$ python3 -q
>>> import numpy as np
>>> import numpy.linalg as la
>>> np.set_printoptions(precision=2, suppress=True, linewidth=100, sign=" ")
>>> arr = np.load("test11.npy")
>>> arr
array([[ 0.,  0.,  0.,  0.],
       [ 0.,  3.,  1.,  1.],
       [ 0.,  1.,  1.,  1.],
       [ 0.,  1.,  2.,  2.]])
>>> # 2 groups of indices that never mix
>>> np.argsort(-la.norm(arr, axis=0).round(6), kind="stable")[:3]
array([ 1,  2,  3])
>>> round(la.norm(arr, 2) / la.norm(arr), 2)
np.float64(0.93)
>>> la.matrix_rank(arr, rtol=0.1)
np.int64(2)
>>> E = np.load("x.npy")
>>> E
array([[  5.61,  -2.5 ,   6.  ,  18.06],
       [  7.23,  -0.38,   5.94,  17.67],
       [-11.51, -15.78,   0.88,   4.2 ],
       [  5.92,  -2.1 ,   6.  ,  18.01],
       [ -7.72, -14.63,   3.15,  10.79],
       [  2.34,  -6.3 ,   5.83,  17.91],
       [ -3.17, -11.52,   4.77,  15.31],
       [ -8.23,  -1.04,  -5.84, -17.23],
       [-11.25, -15.78,   1.09,   4.81],
       [  9.8 ,  15.52,  -2.06,  -7.67],
       [-11.38, -15.79,   0.98,   4.5 ],
       [ -6.06, -13.65,   3.83,  12.74],
       [-12.17,  -7.86,  -4.64, -12.98],
       [  6.05,  -1.93,   6.  ,  17.99],
       [  3.25,  11.58,  -4.75, -15.25],
       [-11.16, -15.78,   1.16,   5.01],
       [ -4.16, -12.3 ,   4.48,  14.53],
       [-12.75, -15.4 ,  -0.34,   0.54]])
>>> # null space of dimension 2
>>> out = E / np.sqrt((E ** 2).mean(axis=1, keepdims=True))
>>> la.matrix_rank(E - E.mean(axis=1, keepdims=True))
np.int64(2)
>>> la.matrix_rank(out) == la.matrix_rank(E)
np.True_
>>> out[14]
array([ 0.32,  1.16, -0.48, -1.53])
>>> la.norm(out, axis=1)
array([ 2.,  2.,  2.,  2.,  2.,  2.,  2.,  2.,  2.,  2.,  2.,  2.,  2.,  2.,  2.,  2.,  2.,  2.])
>>> labels = E[:, 1] > np.median(E[:, 1])
>>> f = E[labels].mean(axis=0) - E[~labels].mean(axis=0)
>>> labels.astype(int)
array([ 1,  1,  0,  1,  0,  1,  0,  1,  0,  1,  0,  0,  1,  1,  1,  0,  0,  0])
>>> ((E - E.mean(axis=0)) @ f > 0).astype(int)
array([ 1,  1,  0,  1,  0,  1,  0,  1,  0,  1,  0,  0,  0,  1,  1,  0,  0,  0])
>>> round(float((((E - E.mean(axis=0)) @ f > 0) == labels).mean()), 2)
0.94
>>> F = np.load("sample0.npy")
>>> F
array([[  2,  -1,   2],
       [  2,   0,  -1],
       [  1,   2,  -1],
       [  2,   2,  -4],
       [  4,   2,  -2],
       [  7,   3,  -5],
       [  9,   4,  -4],
       [  9,   4,  -7],
       [ 10,   4,  -9],
       [ 12,   1,  -7],
       [ 11,   0,  -6],
       [ 10,  -1,  -8],
       [ 11,   1, -11],
       [  8,  -2, -10]])
>>> C2 = np.cov(F, rowvar=False)
>>> C2
array([[ 15.69,   0.69, -12.23],
       [  0.69,   3.94,  -0.15],
       [-12.23,  -0.15,  14.34]])
>>> np.corrcoef(F.T)
array([[ 1.  ,  0.09, -0.82],
       [ 0.09,  1.  , -0.02],
       [-0.82, -0.02,  1.  ]])
>>> F.std(axis=0)
array([ 3.82,  1.91,  3.65])
>>> np.argsort(-F.std(axis=0).round(6), kind="stable")
array([ 0,  2,  1])
>>> np.median(F, axis=0)
array([ 8.5,  1.5, -5.5])
>>> C2.shape
(3, 3)
>>> d = la.norm(F[:, None] - F[None], axis=-1)
>>> la.norm(F, axis=1)
array([  3.  ,   2.24,   2.45,   4.9 ,   4.9 ,   9.11,  10.63,  12.08,  14.04,  13.93,  12.53,
        12.85,  15.59,  12.96])
>>> np.unravel_index(d.round(6).argmax(), d.shape)
(np.int64(0), np.int64(12))
>>> hat = F @ la.solve(F.T @ F, F.T)
>>> la.matrix_rank(np.eye(14) - hat)
np.int64(11)
>>> round(np.trace(hat), 2)
np.float64(3.0)
>>> np.diag(hat)
array([ 0.25,  0.01,  0.07,  0.17,  0.06,  0.12,  0.31,  0.22,  0.27,  0.25,  0.29,  0.24,  0.26,
        0.48])
>>> np.allclose(hat @ hat, hat)
True
>>> U, sig, VT = la.svd(F, full_matrices=False)
>>> sig / sig[0]
array([ 1.  ,  0.2 ,  0.16])
>>> np.round(VT @ VT.T, 2) + 0
array([[ 1.,  0.,  0.],
       [ 0.,  1.,  0.],
       [ 0.,  0.,  1.]])
>>> np.abs(VT[0])
array([ 0.78,  0.13,  0.61])
>>> np.round(U.T @ F @ VT.T, 2) + 0
array([[ 37.95,   0.  ,   0.  ],
       [  0.  ,   7.65,   0.  ],
       [  0.  ,   0.  ,   5.97]])
>>> sig
array([ 37.95,   7.65,   5.97])
>>> (sig > 1e-8).sum()
np.int64(3)
>>> np.abs(U[:, 0]).round(6).argmax()
np.int64(12)
>>> cen = F - F.mean(axis=0)
>>> U, sig, VT = la.svd(cen, full_matrices=False)
>>> la.matrix_rank(cen)
np.int64(3)
>>> np.abs(VT[0]).argmax()
np.int64(0)
>>> np.abs(VT[-1])
array([ 0.66,  0.28,  0.69])
>>> np.round(cen.mean(axis=0), 2) + 0
array([ 0.,  0.,  0.])
>>> np.searchsorted(np.cumsum(sig ** 2) / (sig ** 2).sum(), 0.9) + 1
np.int64(2)
>>> np.abs(U[:, 0]).argmax()
np.int64(0)
>>> feats = np.load("block1.npy")
>>> feats
array([[-0.01, -0.42,  0.83],
       [-0.11, -0.14,  0.29],
       [ 0.87,  0.23,  1.7 ],
       [ 1.81, -0.48,  0.46],
       [ 0.69,  0.64,  1.6 ]])
>>> np.unravel_index(np.abs(feats).argmax(), feats.shape)
(np.int64(3), np.int64(0))
>>> np.diff(feats, axis=0)
array([[-0.1 ,  0.28, -0.54],
       [ 0.98,  0.37,  1.41],
       [ 0.94, -0.71, -1.24],
       [-1.12,  1.12,  1.14]])
>>> feats.sum(axis=1)
array([ 0.4 ,  0.04,  2.8 ,  1.79,  2.93])
>>> la.svd(feats, compute_uv=False)
array([ 3.  ,  1.51,  0.75])
>>> x0 = np.array([1, 2, 2])
>>> rhs = feats @ x0
>>> la.lstsq(feats, rhs)[0]
array([ 1.,  2.,  2.])
>>> la.solve(feats.T @ feats, feats.T @ rhs)
array([ 1.,  2.,  2.])
>>> rng = np.random.default_rng(2898)
>>> rhs = rhs + 0.1 * rng.normal(size=5)
>>> rhs
array([ 0.75,  0.24,  4.67,  1.79,  5.16])
>>> b, *_ = la.lstsq(feats, rhs)
>>> b
array([ 1.02,  2.03,  1.96])
>>> [round(float(la.norm(la.solve(feats.T @ feats + lam * np.eye(3), feats.T @ rhs))), 2) for lam in (0, 1, 10, 100)]
[3.0, 2.29, 1.12, 0.19]
>>> np.round(feats.T @ (rhs - feats @ b), 2) + 0
array([ 0.,  0.,  0.])
>>> round(la.norm(rhs - feats @ b), 2)
np.float64(0.07)
>>> b.round()
array([ 1.,  2.,  2.])
>>> hat = feats @ la.solve(feats.T @ feats, feats.T)
>>> np.round(la.eigvalsh(hat), 2) + 0
array([ 0.,  0.,  1.,  1.,  1.])
>>> np.diag(hat)
array([ 0.79,  0.12,  0.45,  0.98,  0.66])
>>> hat @ feats[:, 0]
array([-0.01, -0.11,  0.87,  1.81,  0.69])
>>> hat
array([[ 0.79,  0.31,  0.21, -0.02, -0.16],
       [ 0.31,  0.12,  0.07, -0.06, -0.06],
       [ 0.21,  0.07,  0.45,  0.11,  0.43],
       [-0.02, -0.06,  0.11,  0.98, -0.08],
       [-0.16, -0.06,  0.43, -0.08,  0.66]])
>>> la.matrix_rank(np.eye(5) - hat)
np.int64(2)
>>> W = np.array([[-6, 8], [-3, -7], [-2, 0]])
>>> b = np.array([-3, -1])
>>> hid = np.maximum(feats @ W + b, 0)
>>> la.matrix_rank(hid)
np.int64(1)
>>> (hid > 0).astype(int)
array([[ 0,  1],
       [ 0,  0],
       [ 0,  1],
       [ 0,  1],
       [ 0,  1]])
>>> hid
array([[  0.  ,   1.86],
       [  0.  ,   0.  ],
       [  0.  ,   4.35],
       [  0.  ,  16.84],
       [  0.  ,   0.04]])
>>> W2 = np.array([[-1, -2, 4], [-1, 2, 1]])
>>> W @ W2
array([[ -2,  28, -16],
       [ 10,  -8, -19],
       [  2,   4,  -8]])
>>> out = feats / la.norm(feats, axis=1, keepdims=True)
>>> C2 = out @ out.T
>>> la.norm(out, axis=1)
array([ 1.,  1.,  1.,  1.,  1.])
>>> X = np.load("dump.npy")
>>> X
array([[ 0.5 ,  0.  ,  0.  ,  0.5 ],
       [ 0.33,  0.67,  0.  ,  0.  ],
       [ 0.  ,  0.33,  0.33,  0.33],
       [ 0.  ,  0.33,  0.33,  0.33]])
>>> U, sig, VT = la.svd(X)
>>> np.argmax(sig[:-1] / (sig[1:] + 1e-6)) + 1
np.int64(3)
>>> out = U[:, :3] @ np.diag(sig[:3]) @ VT[:3]
>>> out.round(2) + 0
array([[ 0.5 ,  0.  ,  0.  ,  0.5 ],
       [ 0.33,  0.67,  0.  ,  0.  ],
       [ 0.  ,  0.33,  0.33,  0.33],
       [ 0.  ,  0.33,  0.33,  0.33]])
>>> la.matrix_rank(X, rtol=0.05)
np.int64(3)
>>> round(la.det(2 * X), 2), round(la.det(X), 2)
(np.float64(0.0), np.float64(0.0))
>>> K = np.load("data.npy")
>>> K
array([[ 3.,  1.,  0.,  0.,  0.,  0.],
       [ 0.,  3.,  1.,  0.,  0.,  0.],
       [ 0.,  0.,  3.,  1.,  0.,  0.],
       [ 0.,  0.,  0.,  3.,  1.,  0.],
       [ 0.,  0.,  0.,  0.,  3.,  1.],
       [ 0.,  0.,  0.,  0.,  0.,  3.]])
>>> # triangular: eigenvalues sit on the diagonal
>>> np.sort(la.eigvals(K))
array([ 3.,  3.,  3.,  3.,  3.,  3.])
>>> la.matrix_power(K, 2)
array([[ 9.,  6.,  1.,  0.,  0.,  0.],
       [ 0.,  9.,  6.,  1.,  0.,  0.],
       [ 0.,  0.,  9.,  6.,  1.,  0.],
       [ 0.,  0.,  0.,  9.,  6.,  1.],
       [ 0.,  0.,  0.,  0.,  9.,  6.],
       [ 0.,  0.,  0.,  0.,  0.,  9.]])
>>> np.allclose(K, K.T)
False
>>> K.inv()
Traceback (most recent call last):
  File "<python-input-105>", line 1, in <module>
    K.inv()
    ^^^^^
AttributeError: 'numpy.ndarray' object has no attribute 'inv'
>>> np.trace(K)
np.float64(18.0)
>>> np.sort(np.abs(la.eigvals(K)))
array([ 3.,  3.,  3.,  3.,  3.,  3.])
>>> np.round(np.abs(la.eigvals(K)).max(), 2)
np.float64(3.0)
>>> x0 = np.array([8, 7, 3, 9, 9, 2])
>>> rhs = K @ x0
>>> rhs
array([ 31.,  24.,  18.,  36.,  29.,   6.])
>>> la.solve(K, K[:, 3])
array([ 0.,  0.,  0.,  1.,  0.,  0.])
>>> np.round(la.solve(K.T, K[4]), 2) + 0
array([ 0.,  0.,  0.,  0.,  1.,  0.])
>>> la.solve(K, rhs + K[:, 1])
array([ 8.,  8.,  3.,  9.,  9.,  2.])
>>> m1 = np.load("m.npy")
>>> m1
array([[ 1.  ,  0.  ,  0.  ,  0.  ,  0.  ],
       [ 0.  ,  0.31,  0.  , -0.95,  0.  ],
       [ 0.  ,  0.  ,  1.  ,  0.  ,  0.  ],
       [ 0.  ,  0.95,  0.  ,  0.31,  0.  ],
       [ 0.  ,  0.  ,  0.  ,  0.  ,  1.  ]])
>>> labels = rng.permutation(5)
>>> labels
array([ 0,  2,  3,  4,  1])
>>> out = m1[labels][:, labels]
>>> np.sort(np.abs(la.eigvals(out)))
array([ 1.,  1.,  1.,  1.,  1.])
>>> np.diag(out)
array([ 1.  ,  1.  ,  0.31,  1.  ,  0.31])
>>> hat = np.triu(np.array([[0, 2, 1, 1, 2],
...     [1, 2, 2, 0, 1],
...     [1, 2, 2, 0, 2],
...     [1, 0, 2, 1, 2],
...     [1, 1, 2, 0, 0]]), 1) + np.eye(5)
>>> out = hat @ m1 @ la.inv(hat)
>>> la.matrix_rank(out)
np.int64(5)
>>> np.round(np.trace(out), 2), round(float(np.trace(m1)), 2)
(np.float64(3.62), 3.62)
>>> round(float(la.det(out)), 2)
1.0
>>> out
array([[ 1.  , -0.43,  0.86, -2.59,  3.89],
       [ 0.  ,  0.31,  1.38, -0.95, -0.17],
       [ 0.  ,  0.  ,  1.  ,  0.  ,  0.  ],
       [ 0.  ,  0.95, -1.9 ,  0.31,  4.24],
       [ 0.  ,  0.  ,  0.  ,  0.  ,  1.  ]])
>>> x0 = np.array([-1, -3, 3, 1, 2])
>>> rhs = out @ x0
>>> rhs
array([ 8.07,  1.93,  3.  ,  0.22,  2.  ])
>>> la.solve(out, rhs + out[:, 3])
array([-1., -3.,  3.,  2.,  2.])
>>> la.solve(out, 4 * rhs)
array([ -4., -12.,  12.,   4.,   8.])
